% python3 -q
>>> import numpy as np
>>> import numpy.linalg as la
>>> np.set_printoptions(suppress=True, linewidth=140)
>>> def rd(a):
...     return np.round(a, 1) + 0
... 
>>> E = np.array([[1, 2, -1, -1, 0, 2],
...     [2, -1, 1, 1, -1, -1],
...     [-2, 0, -1, 2, 0, 0],
...     [1, 2, -1, 2, 1, 2],
...     [0, 2, 1, -2, -2, 0],
...     [-2, 2, 2, -2, -2, -2]])
>>> E
array([[ 1,  2, -1, -1,  0,  2],
       [ 2, -1,  1,  1, -1, -1],
       [-2,  0, -1,  2,  0,  0],
       [ 1,  2, -1,  2,  1,  2],
       [ 0,  2,  1, -2, -2,  0],
       [-2,  2,  2, -2, -2, -2]])
>>> def softmax(z):
...     e = np.exp(z - z.max(axis=-1, keepdims=True))
...     return e / e.sum(axis=-1, keepdims=True)
... 
>>> rd(softmax(E[2] + -3))
array([0. , 0.1, 0. , 0.7, 0.1, 0.1])
>>> rd(softmax(E).sum(axis=1))
array([1., 1., 1., 1., 1., 1.])
>>> att = E @ E.T / np.sqrt(6)
>>> rd(softmax(att + np.triu(np.full(att.shape, -np.inf), 1)))
array([[1. , 0. , 0. , 0. , 0. , 0. ],
       [0. , 1. , 0. , 0. , 0. , 0. ],
       [0. , 0. , 1. , 0. , 0. , 0. ],
       [0.1, 0. , 0. , 0.9, 0. , 0. ],
       [0. , 0. , 0. , 0. , 1. , 0. ],
       [0. , 0. , 0. , 0. , 0. , 1. ]])
>>> rd(softmax(att))
array([[0.7, 0. , 0. , 0.2, 0.1, 0. ],
       [0. , 1. , 0. , 0. , 0. , 0. ],
       [0. , 0. , 0.9, 0.1, 0. , 0. ],
       [0.1, 0. , 0. , 0.9, 0. , 0. ],
       [0. , 0. , 0. , 0. , 0.4, 0.6],
       [0. , 0. , 0. , 0. , 0. , 1. ]])
>>> softmax(att).round(6).argmax(axis=1)
array([0, 1, 2, 3, 5, 5])
>>> X = np.array([[-1.3, -1.3, 0.2, -0.1, -0.7],
...     [0.4, 0.4, 1.4, 0.2, -1.5],
...     [-0.7, -1.0, 0.3, 0.2, -0.3],
...     [-1.5, -0.2, 1.1, -0.9, -0.7],
...     [-1.5, 1.1, 1.3, 1.8, -0.7]])
>>> print(X)
[[-1.3 -1.3  0.2 -0.1 -0.7]
 [ 0.4  0.4  1.4  0.2 -1.5]
 [-0.7 -1.   0.3  0.2 -0.3]
 [-1.5 -0.2  1.1 -0.9 -0.7]
 [-1.5  1.1  1.3  1.8 -0.7]]
>>> x0 = np.array([8, 8, 7, -5, 5])
>>> target = X @ x0
>>> rd(target)
array([-22.4,   7.7, -14. ,  -4.9,  -6.6])
>>> rd(la.solve(X, target))
array([ 8.,  8.,  7., -5.,  5.])
>>> rd(la.solve(X, X[:, 2]))
array([0., 0., 1., 0., 0.])
>>> rd(la.solve(X, 2 * target))
array([ 16.,  16.,  14., -10.,  10.])
>>> print(rd(la.solve(X.T, X[3])))
[0. 0. 0. 1. 0.]
>>> rd(softmax(X[1] + 2))
array([0.2, 0.2, 0.5, 0.1, 0. ])
>>> rd(softmax(X).sum(axis=1))
array([1., 1., 1., 1., 1.])
>>> att = X @ X.T / np.sqrt(5)
>>> softmax(att).round(6).argmax(axis=1)
array([0, 1, 0, 3, 4])
>>> print(rd(softmax(att)))
[[0.4 0.1 0.2 0.2 0.1]
 [0.1 0.5 0.1 0.1 0.2]
 [0.3 0.1 0.2 0.2 0.2]
 [0.2 0.1 0.1 0.4 0.1]
 [0.  0.1 0.  0.  0.8]]
>>> arr = np.load("dump.npy")
>>> arr
array([[12, -6,  5],
       [-6, 14, -8],
       [ 5, -8, 24]])
>>> evals, vecs = la.eig(arr)
>>> rd(np.prod(evals))
np.float64(2530.0)
>>> print(rd(evals))
[31.2  6.7 12. ]
>>> P = np.triu(np.array([[6, 7, 7], [2, 6, 8], [2, 7, 9]]), 1) + np.eye(3)
>>> Y = P @ arr @ la.inv(P)
>>> rd(np.poly(Y))
array([    1.,   -50.,   667., -2530.])
>>> rd(la.det(Y))
np.float64(2530.0)
>>> P @ arr - arr @ P
array([[ -7., -42.,  76.],
       [ 40., -22., 122.],
       [  0., -35.,  29.]])
>>> la.matrix_rank(Y)
np.int64(3)
>>> rd(la.norm(arr) ** 2 / la.norm(arr, 2) ** 2)
np.float64(1.2)
>>> print(rd(la.norm(arr, axis=0)))
[14.3 17.2 25.8]
>>> arr[2] @ arr[0]
np.int64(228)
>>> Y = la.inv(arr)
>>> rd(la.det(arr) * Y)
array([[272., 104., -22.],
       [104., 263.,  66.],
       [-22.,  66., 132.]])
>>> print(rd(la.inv(Y)))
[[12. -6.  5.]
 [-6. 14. -8.]
 [ 5. -8. 24.]]
>>> np.allclose(Y, arr.T)
False
>>> rd(la.det(arr) * la.det(Y))
np.float64(1.0)
>>> W0 = np.load("m.npy")
>>> W0
array([[ 0.3,  2.1, -1. ],
       [-2.6, -4.3,  5.8],
       [-0.2,  1.7, -0.4],
       [-0.9, -0.5,  1.5],
       [ 1. ,  2.3, -2.8],
       [-1.3, -3.3,  2.5]])
>>> x0 = np.array([5, -9, 4])
>>> target = W0 @ x0
>>> rd(la.solve(W0.T @ W0, W0.T @ target))
array([ 5., -9.,  4.])
>>> rd(la.lstsq(W0, target)[0])
array([ 5., -9.,  4.])
>>> rng = np.random.default_rng(25365)
>>> target = target + 0.3 * rng.normal(size=6)
>>> rd(target)
array([-21.9,  48.8, -17.6,   6. , -27.4,  33.1])
>>> beta, *_ = la.lstsq(W0, target)
>>> print(rd(beta))
[ 5.4 -9.   4.2]
>>> [round(float(la.norm(la.solve(W0.T @ W0 + lam * np.eye(3), W0.T @ target))), 2) for lam in (0, 1, 10, 100)]
[11.31, 8.82, 6.63, 3.5]
>>> rd(la.norm(target - W0 @ beta))
np.float64(0.8)
